>>> import numpy as np
>>> np.set_printoptions(precision=2, suppress=True, linewidth=140, sign=" ")
>>> arr = np.load("layer11.npy")
>>> arr
array([[ 0, -1,  2, -5, -4,  0,  0, -1,  4,  4,  3, -1, -1,  2],
       [ 1,  0, -2,  2,  4,  2,  0, -2,  0,  3,  5, -1, -3, -3],
       [-2,  2,  0,  0, -1,  4,  1,  2, -2,  1,  2,  0,  0,  1],
       [ 5, -2,  0,  0, -2,  1, -3,  1,  0,  2,  2,  3, -1,  5],
       [ 4, -4,  1,  2,  0,  0, -1,  0, -2, -3, -1, -1, -1, -1],
       [ 0, -2, -4, -1,  0,  0,  0, -3, -2,  1, -4,  0, -3,  4],
       [ 0,  0, -1,  3,  1,  0,  0, -1,  5, -1, -1,  0, -4, -1],
       [ 1,  2, -2, -1,  0,  3,  1,  0,  0, -5, -3, -4, -1,  2],
       [-4,  0,  2,  0,  2,  2, -5,  0,  0, -4,  0,  2,  0, -1],
       [-4, -3, -1, -2,  3, -1,  1,  5,  4,  0, -3,  5, -2, -1],
       [-3, -5, -2, -2,  1,  4,  1,  3,  0,  3,  0, -3, -1,  4],
       [ 1,  1,  0, -3,  1,  0,  0,  4, -2, -5,  3,  0, -1,  2],
       [ 1,  3,  0,  1,  1,  3,  4,  1,  0,  2,  1,  1,  0,  1],
       [-2,  3, -1, -5,  1, -4,  1, -2,  1,  1, -4, -2, -1,  0]])
>>> blk = arr.reshape(14, 2, -1)
>>> blk.shape
(14, 2, 7)
>>> blk.sum(axis=1)
array([[-1,  3,  6, -2, -5, -1,  2],
       [-1,  0,  1,  7,  3, -1, -3],
       [ 0,  0,  1,  2, -1,  4,  2],
       [ 6, -2,  2,  2,  1,  0,  2],
       [ 4, -6, -2,  1, -1, -1, -2],
       [-3, -4, -3, -5,  0, -3,  4],
       [-1,  5, -2,  2,  1, -4, -1],
       [ 1,  2, -7, -4, -4,  2,  3],
       [-4,  0, -2,  0,  4,  2, -6],
       [ 1,  1, -1, -5,  8, -3,  0],
       [ 0, -5,  1, -2, -2,  3,  5],
       [ 5, -1, -5,  0,  1, -1,  2],
       [ 2,  3,  2,  2,  2,  3,  5],
       [-4,  4,  0, -9, -1, -5,  1]])
>>> np.swapaxes(blk, 1, 2)[5]
array([[ 0, -3],
       [-2, -2],
       [-4,  1],
       [-1, -4],
       [ 0,  0],
       [ 0, -3],
       [ 0,  4]])
>>> np.einsum("ihd,jhd->hij", blk, blk).shape
(2, 14, 14)
>>> vec = np.array([2, 0, 1, 1, -2, 2, -2, 1, -2, 1, -2, 0, 2, 1])
>>> vec @ arr @ vec
np.int64(0)
>>> np.round(np.linalg.eigvals(arr).real, 2) + 0
array([ 0.,  0.,  0.,  0.,  0.,  0.,  0.,  0.,  0.,  0.,  0.,  0.,  0.,  0.])
>>> np.linalg.svd(arr, compute_uv=False)
array([ 13.16,  13.16,  11.76,  11.76,  10.49,  10.49,   7.72,   7.72,   6.54,   6.54,   2.72,   2.72,   1.63,   1.63])
>>> O = np.linalg.solve(np.eye(14) - arr, np.eye(14) + arr)
>>> np.round(np.linalg.det(O), 2)
np.float64(1.0)
